$ ipython --no-banner

In [1]: import numpy as np

In [2]: np.set_printoptions(precision=3, suppress=True, linewidth=160, floatmode="fixed")

In [3]: r0 = np.array([2, 0, -2, -2, -3, -3, 1, -1, -1, 2, 0, -3])

In [4]: W0 = r0[np.abs(np.subtract.outer(np.arange(12), np.arange(12)))]

In [5]: W0
Out[5]: 
array([[ 2,  0, -2, -2, -3, -3,  1, -1, -1,  2,  0, -3],
       [ 0,  2,  0, -2, -2, -3, -3,  1, -1, -1,  2,  0],
       [-2,  0,  2,  0, -2, -2, -3, -3,  1, -1, -1,  2],
       [-2, -2,  0,  2,  0, -2, -2, -3, -3,  1, -1, -1],
       [-3, -2, -2,  0,  2,  0, -2, -2, -3, -3,  1, -1],
       [-3, -3, -2, -2,  0,  2,  0, -2, -2, -3, -3,  1],
       [ 1, -3, -3, -2, -2,  0,  2,  0, -2, -2, -3, -3],
       [-1,  1, -3, -3, -2, -2,  0,  2,  0, -2, -2, -3],
       [-1, -1,  1, -3, -3, -2, -2,  0,  2,  0, -2, -2],
       [ 2, -1, -1,  1, -3, -3, -2, -2,  0,  2,  0, -2],
       [ 0,  2, -1, -1,  1, -3, -3, -2, -2,  0,  2,  0],
       [-3,  0,  2, -1, -1,  1, -3, -3, -2, -2,  0,  2]])

In [6]: W = np.array([[2, -3, 0, 3, 1, 3],
   ...:     [2, 2, -3, -1, 3, -1],
   ...:     [3, -2, -2, -1, 2, 0],
   ...:     [2, -1, 2, -2, -3, 1],
   ...:     [0, 1, 1, 3, -3, -2],
   ...:     [2, -1, 1, -2, -1, 0],
   ...:     [2, -3, -1, -2, -3, 2],
   ...:     [-1, -3, -3, -2, 2, -3],
   ...:     [-1, -2, -2, 2, -2, 3],
   ...:     [-2, -2, 3, -1, 2, -2],
   ...:     [-1, -3, -1, 1, -2, 3],
   ...:     [1, 0, 3, -2, -1, -3]])

In [7]: b = np.array([0, -1, -1, 0, -2, -2])

In [8]: act = np.maximum(W0 @ W + b, 0)

In [9]: (act > 0).astype(int)
Out[9]: 
array([[0, 0, 0, 1, 1, 1],
       [0, 1, 0, 1, 1, 0],
       [0, 1, 1, 0, 1, 0],
       [0, 1, 1, 0, 0, 0],
       [0, 1, 1, 1, 0, 0],
       [0, 1, 1, 0, 0, 0],
       [0, 1, 0, 1, 0, 1],
       [0, 1, 0, 1, 1, 0],
       [0, 1, 0, 1, 1, 1],
       [0, 0, 1, 1, 1, 1],
       [0, 1, 1, 1, 1, 0],
       [1, 1, 1, 0, 1, 0]])

In [10]: (act > 0).mean(axis=0)
Out[10]: array([0.083, 0.833, 0.583, 0.667, 0.667, 0.333])

In [11]: cent = np.array([[3, -2, -2],
    ...:     [3, 0, 0],
    ...:     [-2, -2, -1],
    ...:     [0, -1, -3],
    ...:     [2, 0, -3],
    ...:     [3, 0, 2]])

In [12]: (act @ cent).round(6).argmax(axis=1)
Out[12]: array([0, 0, 0, 0, 0, 0, 0, 0, 0, 0, 0, 0])

In [13]: W @ cent
Out[13]: 
array([[  8,  -7, -10],
       [ 21,   3,  -9],
       [ 11,  -1,  -7],
       [ -4,  -6,  11],
       [-11,  -5,  -5],
       [ -1,  -4,   4],
       [ -1,   0,  16],
       [-11,  10,  -1],
       [  0,   4,  10],
       [-20,  -1,  -6],
       [ -5,   3,  12],
       [-14,  -6,  -2]])

In [14]: X = np.loadtxt("sample6.csv", delimiter=",")

In [15]: X
Out[15]: 
array([[ 4.000,  4.000,  4.000,  4.000,  4.000],
       [ 4.000,  8.000,  8.000,  8.000,  8.000],
       [ 4.000,  8.000, 12.000, 12.000, 12.000],
       [ 4.000,  8.000, 12.000, 16.000, 16.000],
       [ 4.000,  8.000, 12.000, 16.000, 20.000]])

In [16]: L = np.linalg.cholesky(X)

In [17]: X / np.sqrt(np.outer(np.diag(X), np.diag(X)))
Out[17]: 
array([[1.000, 0.707, 0.577, 0.500, 0.447],
       [0.707, 1.000, 0.816, 0.707, 0.632],
       [0.577, 0.816, 1.000, 0.866, 0.775],
       [0.500, 0.707, 0.866, 1.000, 0.894],
       [0.447, 0.632, 0.775, 0.894, 1.000]])

In [18]: evals, V = np.linalg.eigh(X)

In [19]: np.linalg.svd(X, compute_uv=False)
Out[19]: array([49.374,  5.795,  2.332,  1.413,  1.086])

In [20]: V @ np.diag(evals) @ V.T
Out[20]: 
array([[ 4.000,  4.000,  4.000,  4.000,  4.000],
       [ 4.000,  8.000,  8.000,  8.000,  8.000],
       [ 4.000,  8.000, 12.000, 12.000, 12.000],
       [ 4.000,  8.000, 12.000, 16.000, 16.000],
       [ 4.000,  8.000, 12.000, 16.000, 20.000]])

In [21]: (evals > 1e-8).sum(), (evals < -1e-8).sum()
Out[21]: (np.int64(5), np.int64(0))

In [22]: np.round(V.T @ V, 3) + 0
Out[22]: 
array([[1.000, 0.000, 0.000, 0.000, 0.000],
       [0.000, 1.000, 0.000, 0.000, 0.000],
       [0.000, 0.000, 1.000, 0.000, 0.000],
       [0.000, 0.000, 0.000, 1.000, 0.000],
       [0.000, 0.000, 0.000, 0.000, 1.000]])

In [23]: np.linalg.eigvalsh(X + 3 * np.eye(5))
Out[23]: array([ 4.086,  4.413,  5.332,  8.795, 52.374])

In [24]: np.linalg.eigvalsh(X @ X)
Out[24]: array([   1.180,    1.997,    5.438,   33.579, 2437.807])

In [25]: np.abs(V[:, -1]).round(6).argmax()
Out[25]: np.int64(4)

In [26]: np.unique(evals.round(6) + 0, return_counts=True)[1]
Out[26]: array([1, 1, 1, 1, 1])

In [27]: np.round(V.T @ X @ V, 3) + 0
Out[27]: 
array([[ 1.086,  0.000,  0.000,  0.000,  0.000],
       [ 0.000,  1.413,  0.000,  0.000,  0.000],
       [ 0.000,  0.000,  2.332,  0.000,  0.000],
       [ 0.000,  0.000,  0.000,  5.795,  0.000],
       [ 0.000,  0.000,  0.000,  0.000, 49.374]])

In [28]: np.round(evals.sum(), 3), np.trace(X)
Out[28]: (np.float64(60.0), np.float64(60.0))
